>>> import numpy as np
>>> import numpy.linalg as la
>>> np.set_printoptions(precision=2, suppress=True, linewidth=120, sign=" ")
>>> sigma = 5 * 0.7 ** np.arange(3)
>>> rng = np.random.default_rng(58771)
>>> data = rng.normal(size=(39, 3)) * rng.permutation(sigma)
>>> data
array([[-3.38,  5.15,  0.57],
       [ 2.31, -2.72, -0.99],
       [-5.27,  0.03,  1.94],
       [ 2.93, -3.06, -2.08],
       [-0.31, -2.77,  4.29],
       [-2.94,  0.34,  4.9 ],
       [ 1.41,  0.91, -1.77],
       [-4.5 ,  1.11,  1.88],
       [-0.43,  1.37,  0.72],
       [-1.65,  1.3 ,  1.  ],
       [-1.18,  2.67, -9.66],
       [-0.85, -3.15,  4.28],
       [-1.4 ,  0.08, -2.94],
       [-0.82, -0.63, -9.44],
       [ 1.58,  1.01,  9.45],
       [-3.38,  7.54,  4.69],
       [-0.51,  0.68, -8.44],
       [ 1.32, -7.71,  2.96],
       [ 3.23, -6.65, -6.77],
       [-0.44,  0.31,  0.88],
       [ 3.91,  4.89,  2.99],
       [ 2.4 ,  2.  ,  5.08],
       [ 2.99,  0.76, -9.58],
       [-1.27, -9.72, -0.83],
       [-0.57,  2.26, 17.59],
       [ 4.77,  7.78,  0.21],
       [-1.68, -1.21,  0.44],
       [ 4.36,  0.52, -8.68],
       [ 0.12, -0.02,  6.18],
       [ 1.98,  1.23,  0.73],
       [-3.06,  0.19,  2.14],
       [-0.56, -7.79, -6.79],
       [ 0.43, -1.1 , -2.1 ],
       [ 4.55,  3.96, -4.84],
       [-0.83,  4.37, -2.34],
       [-2.59,  4.23, -2.07],
       [ 0.78, -2.67, -0.36],
       [-0.63, -1.14,  2.8 ],
       [ 1.88,  5.37, -3.45]])
>>> z = rng.permutation(3)
>>> other = data[:, z] * rng.choice([-1, 1], 3)
>>> other
array([[ -0.57,  -3.38,  -5.15],
       [  0.99,   2.31,   2.72],
       [ -1.94,  -5.27,  -0.03],
       [  2.08,   2.93,   3.06],
       [ -4.29,  -0.31,   2.77],
       [ -4.9 ,  -2.94,  -0.34],
       [  1.77,   1.41,  -0.91],
       [ -1.88,  -4.5 ,  -1.11],
       [ -0.72,  -0.43,  -1.37],
       [ -1.  ,  -1.65,  -1.3 ],
       [  9.66,  -1.18,  -2.67],
       [ -4.28,  -0.85,   3.15],
       [  2.94,  -1.4 ,  -0.08],
       [  9.44,  -0.82,   0.63],
       [ -9.45,   1.58,  -1.01],
       [ -4.69,  -3.38,  -7.54],
       [  8.44,  -0.51,  -0.68],
       [ -2.96,   1.32,   7.71],
       [  6.77,   3.23,   6.65],
       [ -0.88,  -0.44,  -0.31],
       [ -2.99,   3.91,  -4.89],
       [ -5.08,   2.4 ,  -2.  ],
       [  9.58,   2.99,  -0.76],
       [  0.83,  -1.27,   9.72],
       [-17.59,  -0.57,  -2.26],
       [ -0.21,   4.77,  -7.78],
       [ -0.44,  -1.68,   1.21],
       [  8.68,   4.36,  -0.52],
       [ -6.18,   0.12,   0.02],
       [ -0.73,   1.98,  -1.23],
       [ -2.14,  -3.06,  -0.19],
       [  6.79,  -0.56,   7.79],
       [  2.1 ,   0.43,   1.1 ],
       [  4.84,   4.55,  -3.96],
       [  2.34,  -0.83,  -4.37],
       [  2.07,  -2.59,  -4.23],
       [  0.36,   0.78,   2.67],
       [ -2.8 ,  -0.63,   1.14],
       [  3.45,   1.88,  -5.37]])
>>> U, _, VT = la.svd(data.T @ other)
>>> z
array([ 2,  0,  1])
>>> Xs = data - data.mean(axis=1)
Traceback (most recent call last):
  File "<python-input-12>", line 1, in <module>
    Xs = data - data.mean(axis=1)
         ~~~~~^~~~~~~~~~~~~~~~~~~
ValueError: operands could not be broadcast together with shapes (39,3) (39,) 
>>> Xs = data - data.mean(axis=0)
>>> U, sigma, VT = la.svd(Xs, full_matrices=False)
>>> np.round(Xs.mean(axis=0), 2) + 0
array([ 0.,  0.,  0.])
>>> (np.sign(U[:, 0]) == np.sign(U[0, 0])).astype(int)
array([ 1,  0,  1,  0,  1,  1,  0,  1,  1,  1,  0,  1,  0,  0,  1,  1,  0,  1,  0,  1,  1,  1,  0,  0,  1,  1,  1,  0,
        1,  1,  1,  0,  0,  0,  0,  0,  0,  1,  0])
>>> np.abs(VT[-1])
array([ 0.99,  0.04,  0.13])
>>> np.abs(VT[0]).argmax()
np.int64(2)
>>> sigma ** 2 / (sigma ** 2).sum()
array([ 0.6 ,  0.28,  0.11])
>>> C2 = np.cov(data, rowvar=False)
>>> np.argsort(-data.std(axis=0).round(6), kind="stable")
array([ 2,  1,  0])
>>> z = data[:, 0] > np.median(data[:, 0])
>>> u = data[z].mean(axis=0) - data[~z].mean(axis=0)
>>> np.argsort(-np.abs(u).round(6), kind="stable")
array([ 0,  2,  1])
>>> u
array([ 3.99, -0.17, -0.45])
>>> z.astype(int)
array([ 0,  1,  0,  1,  1,  0,  1,  0,  1,  0,  0,  0,  0,  0,  1,  0,  0,  1,  1,  0,  1,  1,  1,  0,  0,  1,  0,  1,
        1,  1,  0,  0,  1,  1,  0,  0,  1,  0,  1])
>>> ((data - data.mean(axis=0)) @ u > 0).astype(int)
array([ 0,  1,  0,  1,  0,  0,  1,  0,  0,  0,  0,  0,  0,  1,  1,  0,  1,  1,  1,  0,  1,  1,  1,  0,  0,  1,  0,  1,
        0,  1,  0,  1,  1,  1,  0,  0,  1,  0,  1])
>>> W0 = np.load("mat.npy")
>>> W0
array([[  3,   0,   1,   6,   0,   0],
       [  0,  20,   0,   0,   3,   0],
       [ 10,   0,   0,   0,   0,  17],
       [  0,  12,   0,   0,   4,   4],
       [  0,   4,   0,   2,   9,   0],
       [  0,  16,   0,   0,   5,   9],
       [ 14,   0,   3,   0,   2,  16],
       [  2,   0,   0,   0,   6,  16],
       [  0,  22,   0,   0,   2,   0],
       [  0,   8,   0,   0,   0,   1],
       [  0,  20,   0,   2,   4,   0],
       [  8,   0,  11,  16,   0,   0],
       [  0,  10,   5,  12,   3,   0],
       [  0,   8,   0,   0,  10,   5],
       [  5,   0,   0,   0,   0,  10],
       [  2,   0,   7,  12,   0,   0],
       [ 12,   0,   0,   0,   0,   8],
       [  0,  12,   0,   0,   3,   2],
       [  0,   0,   0,   4,   0,   1]])
>>> z = W0[:, 0] > np.median(W0[:, 0])
>>> u = W0[z].mean(axis=0) - W0[~z].mean(axis=0)
>>> np.argsort(-np.abs(u).round(6), kind="stable")
array([ 1,  0,  5,  4,  3,  2])
>>> print(z.astype(int))
[ 1  0  1  0  0  0  1  1  0  0  0  1  0  0  1  1  1  0  0]
